$ python -q
>>> import numpy as np
>>> np.set_printoptions(precision=1, suppress=True, linewidth=120, sign=" ")
>>> mat = np.loadtxt("out12.csv", delimiter=",")
>>> mat
array([[  3.,   3.,   3.,   3.,   3.,   3.,   3.,   3.,   3.,   3.,   3.],
       [  3.,   6.,   6.,   6.,   6.,   6.,   6.,   6.,   6.,   6.,   6.],
       [  3.,   6.,   9.,   9.,   9.,   9.,   9.,   9.,   9.,   9.,   9.],
       [  3.,   6.,   9.,  12.,  12.,  12.,  12.,  12.,  12.,  12.,  12.],
       [  3.,   6.,   9.,  12.,  15.,  15.,  15.,  15.,  15.,  15.,  15.],
       [  3.,   6.,   9.,  12.,  15.,  18.,  18.,  18.,  18.,  18.,  18.],
       [  3.,   6.,   9.,  12.,  15.,  18.,  21.,  21.,  21.,  21.,  21.],
       [  3.,   6.,   9.,  12.,  15.,  18.,  21.,  24.,  24.,  24.,  24.],
       [  3.,   6.,   9.,  12.,  15.,  18.,  21.,  24.,  27.,  27.,  27.],
       [  3.,   6.,   9.,  12.,  15.,  18.,  21.,  24.,  27.,  30.,  30.],
       [  3.,   6.,   9.,  12.,  15.,  18.,  21.,  24.,  27.,  30.,  33.]])
>>> # symmetric, so the eigenvalues are real
>>> rng = np.random.default_rng(9927)
>>> lab = rng.permutation(11)
>>> lab
array([  5,   9,   1,  10,   7,   6,   0,   3,   8,   2,   4])
>>> A2 = mat[lab][:, lab]
>>> print(np.diag(A2))
[ 18.  30.   6.  33.  24.  21.   3.  12.  27.   9.  15.]
>>> print(np.trace(A2))
198.0
>>> x0 = np.ones(11)
>>> for _ in range(4):
...     x0 = mat @ x0
...     x0 /= np.linalg.norm(x0)
...     print(round(x0 @ mat @ x0, 1))
... 
160.8
161.0
161.0
161.0
>>> np.round(np.linalg.eigvalsh(mat)[-1], 1)
np.float64(161.0)
>>> x0
array([ 0.1,  0.1,  0.2,  0.2,  0.3,  0.3,  0.3,  0.4,  0.4,  0.4,  0.4])
>>> L = np.linalg.cholesky(mat)
>>> np.diag(L) ** 2
array([ 3.,  3.,  3.,  3.,  3.,  3.,  3.,  3.,  3.,  3.,  3.])
>>> L @ L.T
array([[  3.,   3.,   3.,   3.,   3.,   3.,   3.,   3.,   3.,   3.,   3.],
       [  3.,   6.,   6.,   6.,   6.,   6.,   6.,   6.,   6.,   6.,   6.],
       [  3.,   6.,   9.,   9.,   9.,   9.,   9.,   9.,   9.,   9.,   9.],
       [  3.,   6.,   9.,  12.,  12.,  12.,  12.,  12.,  12.,  12.,  12.],
       [  3.,   6.,   9.,  12.,  15.,  15.,  15.,  15.,  15.,  15.,  15.],
       [  3.,   6.,   9.,  12.,  15.,  18.,  18.,  18.,  18.,  18.,  18.],
       [  3.,   6.,   9.,  12.,  15.,  18.,  21.,  21.,  21.,  21.,  21.],
       [  3.,   6.,   9.,  12.,  15.,  18.,  21.,  24.,  24.,  24.,  24.],
       [  3.,   6.,   9.,  12.,  15.,  18.,  21.,  24.,  27.,  27.,  27.],
       [  3.,   6.,   9.,  12.,  15.,  18.,  21.,  24.,  27.,  30.,  30.],
       [  3.,   6.,   9.,  12.,  15.,  18.,  21.,  24.,  27.,  30.,  33.]])
>>> mat / np.sqrt(np.outer(np.diag(mat), np.diag(mat)))
array([[ 1. ,  0.7,  0.6,  0.5,  0.4,  0.4,  0.4,  0.4,  0.3,  0.3,  0.3],
       [ 0.7,  1. ,  0.8,  0.7,  0.6,  0.6,  0.5,  0.5,  0.5,  0.4,  0.4],
       [ 0.6,  0.8,  1. ,  0.9,  0.8,  0.7,  0.7,  0.6,  0.6,  0.5,  0.5],
       [ 0.5,  0.7,  0.9,  1. ,  0.9,  0.8,  0.8,  0.7,  0.7,  0.6,  0.6],
       [ 0.4,  0.6,  0.8,  0.9,  1. ,  0.9,  0.8,  0.8,  0.7,  0.7,  0.7],
       [ 0.4,  0.6,  0.7,  0.8,  0.9,  1. ,  0.9,  0.9,  0.8,  0.8,  0.7],
       [ 0.4,  0.5,  0.7,  0.8,  0.8,  0.9,  1. ,  0.9,  0.9,  0.8,  0.8],
       [ 0.4,  0.5,  0.6,  0.7,  0.8,  0.9,  0.9,  1. ,  0.9,  0.9,  0.9],
       [ 0.3,  0.5,  0.6,  0.7,  0.7,  0.8,  0.9,  0.9,  1. ,  0.9,  0.9],
       [ 0.3,  0.4,  0.5,  0.6,  0.7,  0.8,  0.8,  0.9,  0.9,  1. ,  1. ],
       [ 0.3,  0.4,  0.5,  0.6,  0.7,  0.7,  0.8,  0.9,  0.9,  1. ,  1. ]])
